% ipython --no-banner

In [1]: import numpy as np

In [2]: np.set_printoptions(precision=1, suppress=True, linewidth=100, sign=" ")

In [3]: def rd(a):
   ...:     return np.round(a, 1) + 0
   ...: 

In [4]: J = np.diag(np.array([-4, -4, -1, -5, 3, 2])) + 4 * np.eye(6, k=1) + 4 * np.eye(6, k=-1)

In [5]: J
Out[5]: 
array([[-4.,  4.,  0.,  0.,  0.,  0.],
       [ 4., -4.,  4.,  0.,  0.,  0.],
       [ 0.,  4., -1.,  4.,  0.,  0.],
       [ 0.,  0.,  4., -5.,  4.,  0.],
       [ 0.,  0.,  0.,  4.,  3.,  4.],
       [ 0.,  0.,  0.,  0.,  4.,  2.]])

In [6]: U, sv, VT = np.linalg.svd(J, full_matrices=False)

In [7]: rd(np.sqrt((sv ** 2).sum())), rd(np.linalg.norm(J))
Out[7]: (np.float64(15.2), np.float64(15.2))

In [8]: np.abs(U[:, 0]).round(6).argmax()
Out[8]: np.int64(1)

In [9]: rd(np.abs(VT[0]))
Out[9]: array([ 0.4,  0.6,  0.5,  0.5,  0.2,  0.1])

In [10]: rd(VT @ VT.T)
Out[10]: 
array([[ 1.,  0.,  0.,  0.,  0.,  0.],
       [ 0.,  1.,  0.,  0.,  0.,  0.],
       [ 0.,  0.,  1.,  0.,  0.,  0.],
       [ 0.,  0.,  0.,  1.,  0.,  0.],
       [ 0.,  0.,  0.,  0.,  1.,  0.],
       [ 0.,  0.,  0.,  0.,  0.,  1.]])

In [11]: np.allclose(U * sv @ VT, J)
Out[11]: True

In [12]: try:
    ...:     np.linalg.cholesky(J)
    ...: except np.linalg.LinAlgError as e:
    ...:     print(e)
    ...: 
Matrix is not positive definite

In [13]: [round(float(np.linalg.det(J[:i, :i])), 2) + 0 for i in range(1, 7)]
Out[13]: [-4.0, 0.0, 64.0, -320.0, -1984.0, 1152.0]

In [14]: np.all(np.linalg.eigvalsh(J) > 0)
Out[14]: np.False_

In [15]: vec = np.array([0, 1, -1, 2, -2, 2])

In [16]: rhs = J @ vec

In [17]: rhs
Out[17]: array([  4.,  -8.,  13., -22.,  10.,  -4.])

In [18]: rd(np.linalg.solve(J, rhs))
Out[18]: array([ 0.,  1., -1.,  2., -2.,  2.])

In [19]: rd(np.linalg.solve(J, rhs + J[:, 4]))
Out[19]: array([ 0.,  1., -1.,  2., -1.,  2.])

In [20]: t3 = np.stack([J, -3 * J, J[::-1]])

In [21]: np.einsum("bij,cij->bc", t3, t3)
Out[21]: 
array([[ 231., -693.,  -48.],
       [-693., 2079.,  144.],
       [ -48.,  144.,  231.]])

In [22]: np.linalg.matrix_rank(t3.reshape(3, -1))
Out[22]: np.int64(2)

In [23]: rd(np.linalg.det(t3))
Out[23]: array([  1152., 839808.,  -1152.])

In [24]: W1 = np.array([[6, 6, 8, 4],
    ...:     [0, 2, 4, 8],
    ...:     [3, 1, 5, 3],
    ...:     [0, 0, 4, 7],
    ...:     [3, 7, 0, 2],
    ...:     [2, 2, 0, 6]])

In [25]: b = np.array([-4, -4, 5, 2])

In [26]: H = np.maximum(J @ W1 + b, 0)

In [27]: np.linalg.matrix_rank(H)
Out[27]: np.int64(4)

In [28]: (H > 0).astype(int)
Out[28]: 
array([[ 0,  0,  0,  1],
       [ 1,  1,  1,  0],
       [ 0,  1,  1,  1],
       [ 1,  1,  1,  0],
       [ 1,  1,  1,  1],
       [ 1,  1,  1,  1]])

In [29]: H
Out[29]: 
array([[  0.,   0.,   0.,  18.],
       [ 32.,  16.,  41.,   0.],
       [  0.,   3.,  32.,  59.],
       [ 20.,  28.,   5.,   0.],
       [ 13.,  25.,  21.,  60.],
       [ 12.,  28.,   5.,  22.]])

In [30]: W2 = np.array([[2, 9], [5, 0], [7, 9], [8, 9]])

In [31]: H @ W2
Out[31]: 
array([[ 144.,  162.],
       [ 431.,  657.],
       [ 711.,  819.],
       [ 215.,  225.],
       [ 778.,  846.],
       [ 375.,  351.]])

In [32]: (H @ W2).round(6).argmax(axis=1)
Out[32]: array([ 1,  1,  1,  1,  1,  0])

In [33]: arr = np.loadtxt("dump.csv", delimiter=",")

In [34]: arr
Out[34]: 
array([[ 5.7,  5.7,  4.9, -2.1, -1.5],
       [ 4.4,  2.2,  5.6,  1.3, -1.5],
       [ 2.1, -1.9,  4.5,  4.4, -0.6],
       [ 0.6,  1.4, -0.1, -1.5,  0.2],
       [ 3.7,  8.5,  1.7, -5.9, -1.2],
       [-1.4,  5.2, -6.5, -8.4,  1.3],
       [ 1.9,  7.5, -1.7, -7.2,  0.2],
       [-3.8, -8.1, -0.7,  7. ,  0.6],
       [ 4.8,  7.6,  3.2, -4.3, -1.5],
       [-2.5,  4.9, -6.8, -8.2,  1.4],
       [ 1.4,  7.5, -1.4, -6.7, -0.5],
       [-3.5, -5.1, -2.5,  2.8,  1.3],
       [-0.7,  5.8, -3.5, -8.2,  0.7],
       [ 0.2,  1.9, -0.2, -2.3, -0.2],
       [ 0.1,  8. , -3.8, -9.1,  0.5],
       [-0.2, -1.8,  0.5,  2.1, -0.2],
       [-0.7,  5.4, -5.4, -8.2,  0.9],
       [-1.1, -0.8, -1.9,  0.1,  0.6],
       [ 0.9,  0.4,  0.7,  0.5, -0.9],
       [-3.5, -4.8, -2.6,  2.7,  1.1],
       [ 5.1,  9.9,  1.7, -8.1, -0.7],
       [ 0.8,  5. , -2.1, -5.7,  0.5],
       [ 5.6, 11.1,  2.6, -7.9, -1.6],
       [-2.9, -1.4, -3.5, -1.1,  0.6],
       [ 3.2,  8.3,  0.7, -6.8, -0.3],
       [ 0.6,  1.5, -0.5, -2.4, -0.9]])

In [35]: r0 = np.array([0, 1, 0, 1, 1, 2])

In [36]: M2 = J + np.outer(r0, np.eye(6)[5])

In [37]: np.linalg.matrix_rank(M2 - J)
Out[37]: np.int64(1)

In [38]: rd(np.linalg.det(M2) / np.linalg.det(J)), rd(1 + np.linalg.solve(J, r0)[5])
Out[38]: (np.float64(-1.3), np.float64(-1.3))

In [39]: np.linalg.matrix_rank(np.linalg.inv(M2) - np.linalg.inv(J), tol=1e-8)
Out[39]: np.int64(1)
